$ python3 -q
>>> import numpy as np
>>> np.set_printoptions(precision=2, suppress=True, linewidth=200)
>>> feats = np.load("dump.npy")
>>> feats
array([[ 0,  0,  0],
       [ 2,  0, -3],
       [ 0,  0,  0],
       [ 1,  1,  1],
       [ 2, -3, -5],
       [ 0,  0,  0],
       [ 1, -2, -1],
       [ 2, -3, -5],
       [ 1,  1,  1],
       [ 2,  0, -3],
       [ 0,  0,  0],
       [ 0,  0,  0]])
>>> # rows 0 and 2 are equal
>>> idx = feats[:, 0] > np.median(feats[:, 0])
>>> f = feats[idx].mean(axis=0) - feats[~idx].mean(axis=0)
>>> ((feats - feats.mean(axis=0)) @ f > 0).astype(int)
array([0, 1, 0, 0, 1, 0, 1, 1, 0, 1, 0, 0])
>>> gram = np.cov(feats, rowvar=False)
>>> np.corrcoef(feats.T)
array([[ 1.  , -0.48, -0.8 ],
       [-0.48,  1.  ,  0.8 ],
       [-0.8 ,  0.8 ,  1.  ]])
>>> gram.shape
(3, 3)
>>> np.argsort(-feats.std(axis=0).round(6), kind="stable")
array([2, 1, 0])
>>> np.polyfit(feats[:, 1], feats[:, 2], 1)
array([ 1.26, -0.62])
>>> feats.std(axis=0)
array([0.86, 1.32, 2.09])
>>> data = np.load("x.npy")
>>> data
array([[  1,  -1,   1,  -1],
       [  1,   0,   0,   0],
       [  1,   1,   1,   1],
       [  1,   2,   4,   8],
       [  1,   3,   9,  27],
       [  1,   4,  16,  64],
       [  1,   5,  25, 125],
       [  1,   6,  36, 216]])
>>> # column 3 dominates
>>> t = np.radians(72)
>>> R = np.eye(4)
>>> R[3, 3] = R[2, 2] = np.cos(t)
>>> R[3, 2], R[2, 3] = -np.sin(t), np.sin(t)
>>> R
array([[ 1.  ,  0.  ,  0.  ,  0.  ],
       [ 0.  ,  1.  ,  0.  ,  0.  ],
       [ 0.  ,  0.  ,  0.31,  0.95],
       [ 0.  ,  0.  , -0.95,  0.31]])
>>> M2 = data @ R.T
>>> np.allclose(data @ data.T, M2 @ M2.T)
True
>>> np.abs(M2 - data).max(axis=0)
array([  0.  ,   0.  , 180.55, 183.49])
>>> np.linalg.matrix_rank(data, rtol=0.1)
np.int64(1)
>>> np.linalg.cond(data) > 100
np.True_
>>> np.argsort(-np.linalg.norm(data, axis=0).round(6), kind="stable")[:3]
array([3, 2, 1])
>>> M2 = data[0, 0] * data[1:] - np.outer(data[1:, 0], data[0])
>>> M2
array([[  0,   1,  -1,   1],
       [  0,   2,   0,   2],
       [  0,   3,   3,   9],
       [  0,   4,   8,  28],
       [  0,   5,  15,  65],
       [  0,   6,  24, 126],
       [  0,   7,  35, 217]])
>>> np.flatnonzero(~M2.round(6).any(axis=1))
array([], dtype=int64)
>>> Q, R = np.linalg.qr(data)
>>> np.abs(np.diag(R))
array([ 2.83,  6.48, 12.96, 24.37])
>>> np.round(Q @ R, 2) + 0
array([[  1.,  -1.,   1.,  -1.],
       [  1.,   0.,   0.,   0.],
       [  1.,   1.,   1.,   1.],
       [  1.,   2.,   4.,   8.],
       [  1.,   3.,   9.,  27.],
       [  1.,   4.,  16.,  64.],
       [  1.,   5.,  25., 125.],
       [  1.,   6.,  36., 216.]])
>>> np.round(abs(R[0, 0]), 2), round(np.linalg.norm(data[:, 0]), 2)
(np.float64(2.83), np.float64(2.83))
>>> np.round(Q.T @ Q, 2) + 0
array([[1., 0., 0., 0.],
       [0., 1., 0., 0.],
       [0., 0., 1., 0.],
       [0., 0., 0., 1.]])
>>> W0 = np.load("w.npy")
>>> W0
array([[  6.99,  -1.01,   8.01,  -2.  ],
       [ -3.01,  -5.99,   3.  , -11.99],
       [  7.03,   1.99,   5.01,   4.01],
       [  1.  ,  -1.01,   1.99,  -2.  ],
       [ -2.  ,  -1.  ,  -0.98,  -2.02],
       [  2.  ,   4.02,  -2.03,   8.  ]])
>>> left, sig, VT = np.linalg.svd(W0, full_matrices=False)
>>> sig
array([18.07, 13.87,  0.02,  0.02])
>>> np.allclose(left * sig @ VT, W0)
True
>>> (sig > 1e-8).sum()
np.int64(4)
>>> t = np.radians(36)
>>> R = np.eye(4)
>>> R[2, 2] = R[3, 3] = np.cos(t)
>>> R[2, 3], R[3, 2] = -np.sin(t), np.sin(t)
>>> R
array([[ 1.  ,  0.  ,  0.  ,  0.  ],
       [ 0.  ,  1.  ,  0.  ,  0.  ],
       [ 0.  ,  0.  ,  0.81, -0.59],
       [ 0.  ,  0.  ,  0.59,  0.81]])
>>> M2 = W0 @ R.T
>>> np.linalg.svd(W0, compute_uv=False), np.linalg.svd(M2, compute_uv=False)
(array([18.07, 13.87,  0.02,  0.02]), array([18.07, 13.87,  0.02,  0.02]))
>>> np.allclose(W0 @ W0.T, M2 @ M2.T)
True
>>> M2
array([[ 6.99, -1.01,  7.66,  3.09],
       [-3.01, -5.99,  9.47, -7.94],
       [ 7.03,  1.99,  1.69,  6.19],
       [ 1.  , -1.01,  2.79, -0.45],
       [-2.  , -1.  ,  0.4 , -2.21],
       [ 2.  ,  4.02, -6.35,  5.28]])
>>> left, sig, VT = np.linalg.svd(W0)
>>> sig
array([18.07, 13.87,  0.02,  0.02])
>>> M2 = left[:, :2] @ np.diag(sig[:2]) @ VT[:2]
>>> round(float(np.linalg.norm(W0 - M2) / np.linalg.norm(W0)), 2)
0.0
>>> np.round(np.linalg.norm(W0 - M2, 2), 2), np.round(sig[2], 2)
(np.float64(0.02), np.float64(0.02))
>>> f = np.array([2, 0, 3])
>>> np.correlate(W0[2], W0[0], "full")
array([-14.09,  52.37,  -1.23,  79.25,  40.95,  30.95,  28.04])
>>> np.polyval(f, W0[2])
array([101.92,  10.89,  53.12,  35.15])
>>> gram = W0.T @ W0
>>> round(np.trace(gram), 2), round((W0 ** 2).sum(), 2)
(np.float64(518.85), np.float64(518.85))
>>> (W0 @ W0.T).shape
(6, 6)
>>> np.diag(gram)
array([116.39,  59.05, 107.32, 236.08])
>>> np.round(np.linalg.svd(W0, compute_uv=False) ** 2, 2) + 0
array([326.52, 192.33,   0.  ,   0.  ])
>>> F = np.load("case16.npy")
>>> F
array([[ -1.35,  -1.27,  -3.46,   1.14,  -7.21,   0.99,  -1.96,  10.35],
       [  4.01,   1.14,  -1.25,   1.03,  -1.62,  -0.15,   1.2 ,   8.46],
       [ -1.92,  -1.96,   0.41,   1.5 , -13.37,   0.19,   1.18,  -2.43],
       [ -1.86,  -0.67,  -0.5 ,   1.16,   4.31,  -1.56,  -0.7 ,  -4.26],
       [  6.66,   1.29,  -1.01,  -1.33,   2.09,   0.5 ,  -0.77,   6.57],
       [ -2.73,  -0.75,  -0.48,   0.02,  -5.4 ,   1.4 ,  -0.94, -10.67],
       [  3.15,  -0.61,  -3.29,  -0.39,  -7.89,   0.03,  -3.36,   6.62],
       [  5.22,  -1.76,  -3.76,   0.35,  -5.39,   3.32,  -3.24, -12.79],
       [ -0.83,   0.85,   4.42,   0.03,  -0.16,  -1.49,   2.8 ,  11.63],
       [ -8.95,   0.52,  -0.41,   0.58,  -2.46,  -0.94,   1.85,   9.95],
       [  2.74,  -0.09,   4.69,   0.58,   5.33,   0.61,   0.05,  15.3 ],
       [-13.73,   0.06,   0.71,  -0.92,  -2.51,   0.22,  -0.6 ,  -1.07],
       [ -1.35,  -0.23,  -2.37,  -0.28,   1.36,  -0.44,  -4.31,   3.53],
       [  5.56,   1.54,   0.5 ,   0.62,  -1.24,  -0.33,   0.48,  -8.28],
       [ -8.19,   0.56,   3.65,  -0.27,   2.43,   2.77,  -2.15,   9.68],
       [  8.33,  -0.4 ,  -1.42,  -1.71,   3.75,   1.04,  -0.55,  -0.24],
       [ -0.99,   0.85,  -2.83,  -0.2 ,  -6.61,   2.88,  -2.85,  -6.82],
       [ 17.5 ,  -0.63,  -3.19,  -2.16,  -7.27,   0.84,   4.64,  -3.41],
       [  2.92,   0.76,   2.01,  -1.8 ,  -1.51,  -1.39,   1.15, -12.5 ],
       [  1.66,   0.54,  -2.56,  -0.26,  -7.79,  -1.3 ,  -0.82,   0.93],
       [  8.01,   0.09,   1.82,  -0.4 ,   7.25,   0.61,   1.69,   9.69],
       [  7.05,   0.86,   2.51,   0.59,   0.35,   0.96,  -0.21,   3.75],
       [-10.9 ,   0.18,   3.32,   0.23,   0.83,   4.35,   0.07,   6.43],
       [  8.61,  -0.69,   5.99,  -1.19,   2.07,  -2.3 ,  -0.7 ,   2.44]])
>>> Xc = F - F.mean(axis=0)
>>> V = np.linalg.svd(Xc)[2][:3]
>>> M2 = Xc - Xc @ V.T @ V
>>> np.round(np.linalg.norm(M2) / np.linalg.norm(Xc), 2)
np.float64(0.28)
>>> np.round(np.diag(V.T @ V), 2) + 0
array([0.98, 0.  , 0.13, 0.01, 0.87, 0.  , 0.01, 1.  ])
